>>> import numpy as np
>>> np.set_printoptions(precision=2, suppress=True, linewidth=100)
>>> E, _ = np.linalg.qr(np.array([[0.2, -0.7, 1.6, 0.9],
...     [1.3, -0.1, 0.0, 0.8],
...     [-0.8, -1.2, 2.4, -0.3],
...     [0.1, 0.8, 1.0, 1.2]]))
>>> E
array([[-0.13,  0.5 , -0.37,  0.77],
       [-0.84,  0.34, -0.09, -0.41],
       [ 0.52,  0.62, -0.35, -0.48],
       [-0.06, -0.5 , -0.86, -0.09]])
>>> x = np.array([-1, -1, -2, -2])
>>> np.sort(np.abs(np.degrees(np.angle(np.linalg.eigvals(E)))))
array([  0.  ,  96.59,  96.59, 180.  ])
>>> np.abs(np.linalg.eigvals(E))
array([1., 1., 1., 1.])
>>> [p for p in range(1, 25) if np.allclose(np.linalg.matrix_power(E, p), np.eye(4))]
[]
>>> round(float(np.linalg.norm(x)), 2), round(float(np.linalg.norm(E @ x)), 2)
(3.16, 3.16)
>>> E.T @ (E @ x)
array([-1., -1., -2., -2.])
>>> T = np.stack([E, -3 * E, E[::-1]])
>>> np.linalg.matrix_rank(T.reshape(3, -1))
np.int64(2)
>>> T.shape
(3, 4, 4)
>>> np.linalg.norm(T, axis=(1, 2))
array([2., 6., 2.])
>>> rng = np.random.default_rng(24)
>>> out = E + rng.integers(-2, 3, (4, 1)) @ rng.integers(-2, 3, (1, 4))
>>> out
array([[-1.13,  0.5 ,  1.63,  0.77],
       [-1.84,  0.34,  1.91, -0.41],
       [ 1.52,  0.62, -2.35, -0.48],
       [-0.06, -0.5 , -0.86, -0.09]])
>>> out - E
array([[-1.,  0.,  2.,  0.],
       [-1.,  0.,  2.,  0.],
       [ 1.,  0., -2.,  0.],
       [ 0.,  0.,  0.,  0.]])
>>> np.linalg.matrix_rank(out - E, tol=1e-8)
np.int64(1)
>>> Q, r_ = np.linalg.qr(out)
>>> r_
array([[ 2.64, -0.09, -3.36, -0.32],
       [ 0.  , -1.  , -0.16,  0.03],
       [ 0.  ,  0.  ,  1.12,  0.55],
       [ 0.  ,  0.  ,  0.  , -0.77]])
>>> np.allclose(r_.T @ r_, out.T @ out)
True
>>> np.round(Q.T @ Q, 2) + 0
array([[1., 0., 0., 0.],
       [0., 1., 0., 0.],
       [0., 0., 1., 0.],
       [0., 0., 0., 1.]])
>>> round(float(abs(r_[0, 0])), 2), round(np.linalg.norm(out[:, 0]), 2)
(2.64, np.float64(2.64))
>>> idx = rng.permutation(4)
>>> out = E[:, idx] * rng.choice([-1, 1], 4)
>>> print(out)
[[-0.13  0.77 -0.5   0.37]
 [-0.84 -0.41 -0.34  0.09]
 [ 0.52 -0.48 -0.62  0.35]
 [-0.06 -0.09  0.5   0.86]]
>>> Uu, _, Vh = np.linalg.svd(E.T @ out)
>>> np.round(Uu @ Vh, 2) + 0
array([[ 1.,  0.,  0.,  0.],
       [ 0.,  0., -1.,  0.],
       [ 0.,  0.,  0., -1.],
       [ 0.,  1.,  0.,  0.]])
>>> W0 = np.load("case15.npy")
>>> W0
array([[ 7.16,  8.32, -4.66],
       [ 9.33, 11.12, -4.13],
       [ 9.6 , 10.27, -3.39],
       [ 8.12, 10.31, -5.5 ],
       [ 9.5 ,  8.67, -5.57],
       [10.95,  7.74, -6.5 ],
       [ 9.81,  9.62, -5.67],
       [ 9.84,  9.63, -5.21],
       [11.02, 11.76, -4.49],
       [10.27, 10.68, -5.39],
       [ 9.19, 11.32, -5.79],
       [ 9.66,  7.87, -4.94]])
>>> out = np.c_[W0[:, :1] @ np.array([[-2]]), np.array([-9, 9, 7, -6, -4, -3, -3, -9, -2, -3, 7, -3])]
>>> out
array([[-14.32,  -9.  ],
       [-18.66,   9.  ],
       [-19.2 ,   7.  ],
       [-16.24,  -6.  ],
       [-19.  ,  -4.  ],
       [-21.9 ,  -3.  ],
       [-19.62,  -3.  ],
       [-19.68,  -9.  ],
       [-22.04,  -2.  ],
       [-20.54,  -3.  ],
       [-18.38,   7.  ],
       [-19.32,  -3.  ]])
>>> np.linalg.matrix_rank(out)
np.int64(2)
>>> np.linalg.norm(np.linalg.qr(W0)[0].T @ out, axis=0) ** 2 / ((out ** 2).sum(axis=0) + 1e-12)
array([1.  , 0.36])
>>> np.linalg.matrix_rank(np.c_[W0, out])
np.int64(4)
>>> P = W0 @ np.linalg.solve(W0.T @ W0, W0.T)
>>> np.diag(P)
array([0.17, 0.24, 0.4 , 0.37, 0.14, 0.54, 0.11, 0.09, 0.31, 0.1 , 0.31, 0.22])
>>> print(P.round(2) + 0)
[[ 0.17  0.05 -0.08  0.24  0.07  0.01  0.09  0.05 -0.03  0.07  0.22 -0.03]
 [ 0.05  0.24  0.25  0.08 -0.02 -0.15  0.02  0.06  0.24  0.11  0.11 -0.01]
 [-0.08  0.25  0.4  -0.11 -0.03 -0.08  0.    0.08  0.35  0.1  -0.05  0.09]
 [ 0.24  0.08 -0.11  0.37  0.07 -0.08  0.11  0.04 -0.05  0.09  0.33 -0.1 ]
 [ 0.07 -0.02 -0.03  0.07  0.14  0.24  0.12  0.1   0.    0.08  0.06  0.14]
 [ 0.01 -0.15 -0.08 -0.08  0.24  0.54  0.17  0.14 -0.05  0.07 -0.08  0.31]
 [ 0.09  0.02  0.    0.11  0.12  0.17  0.11  0.09  0.03  0.09  0.1   0.1 ]
 [ 0.05  0.06  0.08  0.04  0.1   0.14  0.09  0.09  0.09  0.09  0.06  0.11]
 [-0.03  0.24  0.35 -0.05  0.   -0.05  0.03  0.09  0.31  0.12  0.    0.09]
 [ 0.07  0.11  0.1   0.09  0.08  0.07  0.09  0.09  0.12  0.1   0.1   0.07]
 [ 0.22  0.11 -0.05  0.33  0.06 -0.08  0.1   0.06  0.    0.1   0.31 -0.07]
 [-0.03 -0.01  0.09 -0.1   0.14  0.31  0.1   0.11  0.09  0.07 -0.07  0.22]]
>>> X = np.load("out17.npy")
>>> X
array([[ -1.62,  15.39,  -1.59],
       [ -6.95, -34.17,  15.98],
       [  0.78,   9.09,  20.38],
       [  3.47,  25.98,  17.53],
       [  1.92,   2.41, -18.99],
       [ 13.04,  14.02,  -1.72],
       [ -9.03,  10.96, -14.37],
       [  1.44,  10.13,   4.17],
       [  2.74, -19.84,   6.92],
       [  3.74,  -5.97,   3.96],
       [ -0.69,  -0.55,  -4.98],
       [  8.65,  -5.37,  19.82],
       [ -2.47,   4.34,  12.14],
       [  6.49,  53.64, -23.86],
       [ 11.6 , -21.78, -19.65],
       [ -9.96,   4.89,  10.24],
       [ -2.03,  -9.08,  -6.21],
       [ -4.98,  13.34,   3.77],
       [ 15.08,   2.64, -22.76],
       [  9.62,  -9.22,   6.25],
       [  0.39, -23.32,  17.07],
       [ 10.14,  -2.44,  15.19],
       [ 11.53, -22.16,  16.43],
       [-19.53,   8.62,   7.72],
       [  6.99, -19.62,   1.72]])
>>> dist = np.linalg.norm(X[:, None] - X[None], axis=-1)
>>> print(dist.mean(axis=1).argmax())
13
>>> dist.shape
(25, 25)
>>> np.flatnonzero(dist[11] < dist.mean() / 2)
array([11, 19, 21])
>>> np.unravel_index(dist.round(6).argmax(), dist.shape)
(np.int64(1), np.int64(13))
>>> print(dist[11].round(6).argsort(kind="stable")[:4])
[11 21 19  2]
>>> (dist + 1e9 * np.eye(25)).round(6).argmin(axis=1)
array([17, 20, 12,  2, 18,  7,  4, 17, 24, 19, 16, 21, 15,  0, 24, 12, 10,  0,  4,  9,  8, 11, 20,
       15,  8])
